In [1]: import numpy as np

In [2]: np.set_printoptions(suppress=True, linewidth=140)

In [3]: tidy = lambda a: np.round(a, 2) + 0

In [4]: data = np.loadtxt("dump.csv", delimiter=",")

In [5]: data
Out[5]: 
array([[-0.4 ,  2.41, -0.1 ,  0.7 , -3.  ,  0.5 ,  0.6 ,  1.5 ,  0.5 ],
       [ 1.  ,  6.98,  0.9 , -0.3 , -0.3 , -0.8 ,  0.  , -0.3 ,  1.4 ],
       [-3.  , -3.99, -1.9 , -0.2 , -1.7 , -0.1 , -0.5 , -0.5 , -0.8 ],
       [-0.3 ,  6.47,  1.1 ,  0.3 , -0.4 ,  0.  , -1.7 , -0.2 ,  1.3 ],
       [-0.7 ,  1.1 ,  0.5 ,  1.1 ,  0.2 , -0.3 , -0.7 ,  0.9 ,  0.2 ],
       [-1.4 ,  3.57,  0.3 ,  2.  , -0.6 ,  0.2 , -1.1 ,  1.1 ,  0.7 ],
       [-0.1 , -4.48,  0.4 ,  0.  , -1.8 ,  0.6 ,  0.6 ,  0.5 , -0.9 ],
       [-0.9 ,  5.52, -1.3 ,  1.1 ,  1.  ,  0.  ,  0.7 , -0.6 ,  1.1 ],
       [-0.9 ,  2.58, -0.7 , -1.2 ,  3.1 ,  1.2 ,  0.3 ,  1.2 ,  0.5 ],
       [ 0.4 , -1.51,  1.7 , -1.2 ,  1.3 ,  0.8 , -1.2 ,  2.2 , -0.3 ],
       [ 0.2 , -2.4 , -1.5 ,  0.7 , -0.2 ,  2.2 ,  1.3 ,  0.9 , -0.5 ],
       [-0.4 ,  1.51,  0.7 , -1.  , -0.2 ,  0.1 , -0.4 , -0.2 ,  0.3 ],
       [ 1.1 ,  2.52,  0.6 ,  0.9 ,  0.5 ,  0.9 ,  1.2 ,  0.9 ,  0.5 ]])

In [6]: Q, r_ = np.linalg.qr(data)

In [7]: np.trace(Q @ Q.T)
Out[7]: np.float64(9.0)

In [8]: np.allclose(r_.T @ r_, data.T @ data)
Out[8]: True

In [9]: tidy(Q.T @ Q)
Out[9]: 
array([[1., 0., 0., 0., 0., 0., 0., 0., 0.],
       [0., 1., 0., 0., 0., 0., 0., 0., 0.],
       [0., 0., 1., 0., 0., 0., 0., 0., 0.],
       [0., 0., 0., 1., 0., 0., 0., 0., 0.],
       [0., 0., 0., 0., 1., 0., 0., 0., 0.],
       [0., 0., 0., 0., 0., 1., 0., 0., 0.],
       [0., 0., 0., 0., 0., 0., 1., 0., 0.],
       [0., 0., 0., 0., 0., 0., 0., 1., 0.],
       [0., 0., 0., 0., 0., 0., 0., 0., 1.]])

In [10]: tidy(np.abs(np.diag(r_)))
Out[10]: array([ 3.99, 14.1 ,  3.06,  3.21,  4.59,  2.83,  1.57,  1.79,  0.02])

In [11]: Q.shape, r_.shape
Out[11]: ((13, 9), (9, 9))

In [12]: M = np.load("sample7.npy")

In [13]: M
Out[13]: 
array([[-3, -2, -1,  0,  1,  2,  3,  4,  5,  6,  7],
       [ 8,  9, 10, 11, 12, 13, 14, 15, 16, 17, 18],
       [19, 20, 21, 22, 23, 24, 25, 26, 27, 28, 29],
       [30, 31, 32, 33, 34, 35, 36, 37, 38, 39, 40],
       [41, 42, 43, 44, 45, 46, 47, 48, 49, 50, 51],
       [52, 53, 54, 55, 56, 57, 58, 59, 60, 61, 62]])

In [14]: # null space of dimension 9

In [15]: np.abs(M).max()
Out[15]: np.int64(62)

In [16]: np.diff(M, axis=0)
Out[16]: 
array([[11, 11, 11, 11, 11, 11, 11, 11, 11, 11, 11],
       [11, 11, 11, 11, 11, 11, 11, 11, 11, 11, 11],
       [11, 11, 11, 11, 11, 11, 11, 11, 11, 11, 11],
       [11, 11, 11, 11, 11, 11, 11, 11, 11, 11, 11],
       [11, 11, 11, 11, 11, 11, 11, 11, 11, 11, 11]])

In [17]: tidy(np.linalg.svd(M, compute_uv=False))
Out[17]: array([284.96,  13.76,   0.  ,   0.  ,   0.  ,   0.  ])

In [18]: M.sum(axis=0)
Out[18]: array([147, 153, 159, 165, 171, 177, 183, 189, 195, 201, 207])

In [19]: np.count_nonzero(M)
Out[19]: np.int64(65)

In [20]: M.sum(axis=1)
Out[20]: array([ 22, 143, 264, 385, 506, 627])
